% python3 -q
>>> import numpy as np
>>> np.set_printoptions(suppress=True, linewidth=120)
>>> rng = np.random.default_rng(462021)
>>> t = np.sort(rng.uniform(-2, 2, 14))
>>> M = np.c_[t, t ** 2, t ** 3] @ np.array([[1, 2, 1], [2, 3, 2], [-2, -1, 3]])
>>> M.round(2)
array([[ 17.99,  13.14, -14.3 ],
       [ 17.89,  13.07, -14.21],
       [ 11.01,   8.06,  -8.17],
       [  9.01,   6.57,  -6.52],
       [  2.64,   1.72,  -1.77],
       [  1.85,   1.1 ,  -1.26],
       [  0.06,  -0.25,  -0.28],
       [  0.09,   0.17,   0.09],
       [  0.39,   0.77,   0.5 ],
       [  0.58,   1.19,   0.89],
       [  0.7 ,   1.49,   1.21],
       [  1.07,   3.19,   4.  ],
       [  1.05,   3.63,   5.03],
       [  0.91,   4.36,   7.06]])
>>> d = np.linalg.norm(M[:, None] - M[None], axis=-1)
>>> np.unravel_index(d.round(6).argmax(), d.shape)
(np.int64(0), np.int64(13))
>>> np.linalg.matrix_rank(d ** 2)
np.int64(5)
>>> d.shape
(14, 14)
>>> print(d[0].round(6).argsort(kind="stable")[:4])
[0 1 2 3]
>>> print(np.flatnonzero(d[0] < d.mean() / 2))
[0 1]
>>> (d + 1e9 * np.eye(14)).round(6).argmin(axis=1)
array([ 1,  0,  3,  2,  5,  4,  7,  6,  9, 10,  9, 12, 11, 12])
>>> z = M[:, 2] > np.median(M[:, 2])
>>> f = M[z].mean(axis=0) - M[~z].mean(axis=0)
>>> round((((M - M.mean(axis=0)) @ f > 0) == z).mean(), 2)
np.float64(0.79)
>>> f.round(2)
array([-7.95, -4.09,  9.33])
>>> def softmax(z):
...     e = np.exp(z - z.max(axis=-1, keepdims=True))
...     return e / e.sum(axis=-1, keepdims=True)
... 
>>> np.round(softmax(10 * M[9]), 2) + 0
array([0.  , 0.95, 0.05])
>>> np.round(softmax(M[9] + -1), 2)
array([0.24, 0.44, 0.32])
>>> S = M @ M.T / np.sqrt(3)
>>> print(softmax(S).round(6).argmax(axis=1))
[ 0  0  0  0  0  0  0  0  0  0 13 13 13 13]
>>> np.round(softmax(S)[9] @ M, 2)
array([13.91, 10.91, -9.45])
>>> vec = np.array([-2, 2, 1])
>>> np.linalg.norm(M @ vec) <= np.linalg.norm(M, 2) * np.linalg.norm(vec) + 1e-9
np.True_
>>> arr = np.loadtxt("case15.csv", delimiter=",")
>>> arr
array([[-1.,  0.,  1.,  2.,  3.,  4.,  5.,  6.],
       [ 7.,  8.,  9., 10., 11., 12., 13., 14.],
       [15., 16., 17., 18., 19., 20., 21., 22.],
       [23., 24., 25., 26., 27., 28., 29., 30.],
       [31., 32., 33., 34., 35., 36., 37., 38.],
       [39., 40., 41., 42., 43., 44., 45., 46.],
       [47., 48., 49., 50., 51., 52., 53., 54.],
       [55., 56., 57., 58., 59., 60., 61., 62.],
       [63., 64., 65., 66., 67., 68., 69., 70.],
       [71., 72., 73., 74., 75., 76., 77., 78.],
       [79., 80., 81., 82., 83., 84., 85., 86.]])
>>> left, sig, VT = np.linalg.svd(arr)
>>> sig.round(2) + 0
array([464.34,  10.99,   0.  ,   0.  ,   0.  ,   0.  ,   0.  ,   0.  ])
>>> A2 = left[:, :2] @ np.diag(sig[:2]) @ VT[:2]
>>> A2.round(2) + 0
array([[-1.,  0.,  1.,  2.,  3.,  4.,  5.,  6.],
       [ 7.,  8.,  9., 10., 11., 12., 13., 14.],
       [15., 16., 17., 18., 19., 20., 21., 22.],
       [23., 24., 25., 26., 27., 28., 29., 30.],
       [31., 32., 33., 34., 35., 36., 37., 38.],
       [39., 40., 41., 42., 43., 44., 45., 46.],
       [47., 48., 49., 50., 51., 52., 53., 54.],
       [55., 56., 57., 58., 59., 60., 61., 62.],
       [63., 64., 65., 66., 67., 68., 69., 70.],
       [71., 72., 73., 74., 75., 76., 77., 78.],
       [79., 80., 81., 82., 83., 84., 85., 86.]])
>>> round(float(np.linalg.norm(arr - A2) / np.linalg.norm(arr)), 2)
0.0
>>> np.round(np.abs(arr - A2).max(), 2)
np.float64(0.0)
>>> print(np.linalg.matrix_rank(A2))
2
>>> data = np.loadtxt("sample9.csv", delimiter=",")
>>> print(data)
[[ 0.  0.  0.  0.]
 [ 1. -1.  0.  0.]
 [ 0.  0.  0.  0.]
 [ 0.  0.  1. -1.]]
>>> W2 = M[[11, 9]].astype(float)
>>> for _ in range(5):
...     z = np.linalg.norm(M[:, None] - W2, axis=-1).argmin(axis=1)
...     W2 = np.array([M[z == j].mean(axis=0) for j in range(2)])
... 
>>> print(z)
[1 1 1 1 0 0 0 0 0 0 0 0 0 0]
>>> print(np.bincount(z))
[10  4]
>>> W2.round(2)
array([[  0.93,   1.74,   1.55],
       [ 13.97,  10.21, -10.8 ]])
>>> np.round(W2[1] - W2[0], 2)
array([ 13.04,   8.47, -12.35])
>>> vec = np.array([4, -5, 2, 0])
>>> (data @ vec).argmax()
np.int64(1)
>>> (data * vec).sum(axis=1)
array([0., 9., 0., 2.])
>>> data @ np.eye(4)[3]
array([ 0.,  0.,  0., -1.])
>>> W2 = np.sign(np.array([[-3, -3, -1], [0, 2, 3], [-3, 2, -1]]))
>>> A2 = (np.tril(W2, -1) + np.eye(3)) @ (np.triu(W2, 1) + np.eye(3))
>>> vals = np.array([-1, -4, 2])
>>> m1 = np.rint(A2 * vals @ np.linalg.inv(A2)) + 0
>>> m1
array([[ -7.,   9.,  -6.],
       [  6., -10.,   6.],
       [ 15., -21.,  14.]])
>>> np.round(np.abs(np.linalg.svd(m1)[2][-1]), 2)
array([0.39, 0.3 , 0.87])
>>> np.linalg.cond(m1) > 100
np.True_
>>> np.linalg.matrix_rank(m1, rtol=0.1)
np.int64(1)
>>> round(np.linalg.norm(m1, 2) / np.linalg.norm(m1), 2)
np.float64(1.0)
>>> t = np.radians(180)
>>> r_ = np.eye(3)
>>> r_[2, 2] = r_[0, 0] = np.cos(t)
>>> r_[2, 0], r_[0, 2] = -np.sin(t), np.sin(t)
>>> r_.round(2) + 0
array([[-1.,  0.,  0.],
       [ 0.,  1.,  0.],
       [ 0.,  0., -1.]])
>>> A2 = m1 @ r_.T
>>> np.allclose(np.linalg.norm(m1, axis=1), np.linalg.norm(A2, axis=1))
True
>>> np.round(np.linalg.svd(m1, compute_uv=False), 2), np.round(np.linalg.svd(A2, compute_uv=False), 2)
(array([34.62,  1.03,  0.22]), array([34.62,  1.03,  0.22]))
>>> vals, evecs = np.linalg.eig(m1)
>>> vals.round(2)
array([ 2., -4., -1.])
>>> np.round(np.sort(np.linalg.eigvals(np.linalg.inv(m1))), 2)
array([-1.  , -0.25,  0.5 ])
>>> W0 = np.load("layer8.npy")
>>> W0
array([[0, 0, 1],
       [1, 0, 0],
       [0, 1, 0]])
>>> blk = np.stack([W0, -2 * W0, W0[::-1]])
>>> print(blk.sum(axis=0))
[[ 0  1 -1]
 [ 0  0  0]
 [ 0 -1  1]]
>>> print(np.round(np.linalg.norm(blk, axis=(1, 2)), 2))
[1.73 3.46 1.73]
>>> blk.shape
(3, 3, 3)
>>> print((blk @ W0.T).shape)
(3, 3, 3)
>>> mat = np.arange(66).reshape(11, 6) + -1
>>> mat
array([[-1,  0,  1,  2,  3,  4],
       [ 5,  6,  7,  8,  9, 10],
       [11, 12, 13, 14, 15, 16],
       [17, 18, 19, 20, 21, 22],
       [23, 24, 25, 26, 27, 28],
       [29, 30, 31, 32, 33, 34],
       [35, 36, 37, 38, 39, 40],
       [41, 42, 43, 44, 45, 46],
       [47, 48, 49, 50, 51, 52],
       [53, 54, 55, 56, 57, 58],
       [59, 60, 61, 62, 63, 64]])
>>> # looks like rank 2
>>> left, sig, VT = np.linalg.svd(mat)
>>> evecs = VT[:(sig > 1e-8).sum()]
>>> vec = mat[1] + -1 * mat[0] + rng.integers(2) * np.eye(6)[2]
>>> vec
array([6., 6., 6., 6., 6., 6.])
>>> np.round(np.linalg.norm(vec - evecs.T @ evecs @ vec), 2)
np.float64(0.0)
>>> print(np.round(np.diag(evecs.T @ evecs), 2))
[0.52 0.3  0.18 0.18 0.3  0.52]
>>> np.linalg.matrix_rank(np.vstack([mat, vec]))
np.int64(2)
>>> round(np.linalg.norm(mat, 2) / np.linalg.norm(mat), 2)
np.float64(1.0)
>>> np.linalg.cond(mat) > 100
np.True_
>>> f = np.array([5, 5, 5, 2, 0])
>>> A = 4 * np.eye(5) + np.outer(f, f)
>>> A
array([[29., 25., 25., 10.,  0.],
       [25., 29., 25., 10.,  0.],
       [25., 25., 29., 10.,  0.],
       [10., 10., 10.,  8.,  0.],
       [ 0.,  0.,  0.,  0.,  4.]])
>>> # symmetric
>>> G = A.T @ A
>>> print(np.diag(G))
[2191. 2191. 2191.  364.   16.]
>>> G
array([[2191., 2175., 2175.,  870.,    0.],
       [2175., 2191., 2175.,  870.,    0.],
       [2175., 2175., 2191.,  870.,    0.],
       [ 870.,  870.,  870.,  364.,    0.],
       [   0.,    0.,    0.,    0.,   16.]])
>>> np.trace(G), (A ** 2).sum()
(np.float64(6953.0), np.float64(6953.0))
>>> np.allclose(G, G.T)
True
>>> np.linalg.matrix_rank(G)
np.int64(5)
>>> np.round(np.linalg.eigvalsh(G)[::-1], 2)
array([6889.,   16.,   16.,   16.,   16.])
>>> (A @ A.T).shape
(5, 5)
>>> vec = np.array([2, 2, 3, 2, 3])
>>> h1 = np.maximum(G @ vec, 0)
>>> np.tanh(G @ vec)
array([1., 1., 1., 1., 1.])
>>> h1
array([16997., 16997., 17013.,  6818.,    48.])
>>> A2 = np.linalg.inv(A)
>>> np.round(np.linalg.slogdet(A)[0], 2)
np.float64(1.0)
>>> A2.round(2)
array([[ 0.17, -0.08, -0.08, -0.03,  0.  ],
       [-0.08,  0.17, -0.08, -0.03,  0.  ],
       [-0.08, -0.08,  0.17, -0.03,  0.  ],
       [-0.03, -0.03, -0.03,  0.24,  0.  ],
       [ 0.  ,  0.  ,  0.  ,  0.  ,  0.25]])
>>> A2 = A / np.sqrt((A ** 2).mean(axis=1, keepdims=True))
>>> np.linalg.matrix_rank(A - A.mean(axis=1, keepdims=True))
np.int64(4)
>>> print(A2[0].round(2))
[1.39 1.19 1.19 0.48 0.  ]
>>> feats = np.load("run7.npy")
>>> feats
array([[0, 0, 0, 1, 0, 0, 0, 0, 0, 0],
       [0, 0, 0, 0, 1, 0, 0, 0, 0, 0],
       [0, 1, 0, 0, 0, 0, 0, 0, 0, 0],
       [0, 0, 0, 0, 0, 1, 0, 0, 0, 0],
       [0, 0, 0, 0, 0, 0, 0, 0, 1, 0],
       [0, 0, 0, 0, 0, 0, 1, 0, 0, 0],
       [0, 0, 0, 0, 0, 0, 0, 1, 0, 0],
       [0, 0, 1, 0, 0, 0, 0, 0, 0, 0],
       [1, 0, 0, 0, 0, 0, 0, 0, 0, 0],
       [0, 0, 0, 0, 0, 0, 0, 0, 0, 1]])
>>> print(np.linalg.matrix_power(feats, 2))
[[0 0 0 0 0 1 0 0 0 0]
 [0 0 0 0 0 0 0 0 1 0]
 [0 0 0 0 1 0 0 0 0 0]
 [0 0 0 0 0 0 1 0 0 0]
 [1 0 0 0 0 0 0 0 0 0]
 [0 0 0 0 0 0 0 1 0 0]
 [0 0 1 0 0 0 0 0 0 0]
 [0 1 0 0 0 0 0 0 0 0]
 [0 0 0 1 0 0 0 0 0 0]
 [0 0 0 0 0 0 0 0 0 1]]
>>> print(feats.sum(axis=1))
[1 1 1 1 1 1 1 1 1 1]
>>> np.round(np.sort(np.abs(np.linalg.eigvals(feats)))[::-1], 2)
array([1., 1., 1., 1., 1., 1., 1., 1., 1., 1.])
>>> pr = np.eye(10)[2]
>>> for _ in range(4):
...     pr = pr @ feats
...     print(pr.round(2))
... 
[0. 1. 0. 0. 0. 0. 0. 0. 0. 0.]
[0. 0. 0. 0. 1. 0. 0. 0. 0. 0.]
[0. 0. 0. 0. 0. 0. 0. 0. 1. 0.]
[1. 0. 0. 0. 0. 0. 0. 0. 0. 0.]
>>> np.flatnonzero(np.linalg.matrix_power((feats != 0) + (feats.T != 0) + np.eye(10), 10)[9])
array([9])
>>> print(feats @ feats)
[[0 0 0 0 0 1 0 0 0 0]
 [0 0 0 0 0 0 0 0 1 0]
 [0 0 0 0 1 0 0 0 0 0]
 [0 0 0 0 0 0 1 0 0 0]
 [1 0 0 0 0 0 0 0 0 0]
 [0 0 0 0 0 0 0 1 0 0]
 [0 0 1 0 0 0 0 0 0 0]
 [0 1 0 0 0 0 0 0 0 0]
 [0 0 0 1 0 0 0 0 0 0]
 [0 0 0 0 0 0 0 0 0 1]]
>>> (np.linalg.matrix_power((feats != 0) + (feats.T != 0) + np.eye(10), 10) > 0).astype(int)
array([[1, 1, 1, 1, 1, 1, 1, 1, 1, 0],
       [1, 1, 1, 1, 1, 1, 1, 1, 1, 0],
       [1, 1, 1, 1, 1, 1, 1, 1, 1, 0],
       [1, 1, 1, 1, 1, 1, 1, 1, 1, 0],
       [1, 1, 1, 1, 1, 1, 1, 1, 1, 0],
       [1, 1, 1, 1, 1, 1, 1, 1, 1, 0],
       [1, 1, 1, 1, 1, 1, 1, 1, 1, 0],
       [1, 1, 1, 1, 1, 1, 1, 1, 1, 0],
       [1, 1, 1, 1, 1, 1, 1, 1, 1, 0],
       [0, 0, 0, 0, 0, 0, 0, 0, 0, 1]])
>>> (feats != 0).astype(int)
array([[0, 0, 0, 1, 0, 0, 0, 0, 0, 0],
       [0, 0, 0, 0, 1, 0, 0, 0, 0, 0],
       [0, 1, 0, 0, 0, 0, 0, 0, 0, 0],
       [0, 0, 0, 0, 0, 1, 0, 0, 0, 0],
       [0, 0, 0, 0, 0, 0, 0, 0, 1, 0],
       [0, 0, 0, 0, 0, 0, 1, 0, 0, 0],
       [0, 0, 0, 0, 0, 0, 0, 1, 0, 0],
       [0, 0, 1, 0, 0, 0, 0, 0, 0, 0],
       [1, 0, 0, 0, 0, 0, 0, 0, 0, 0],
       [0, 0, 0, 0, 0, 0, 0, 0, 0, 1]])
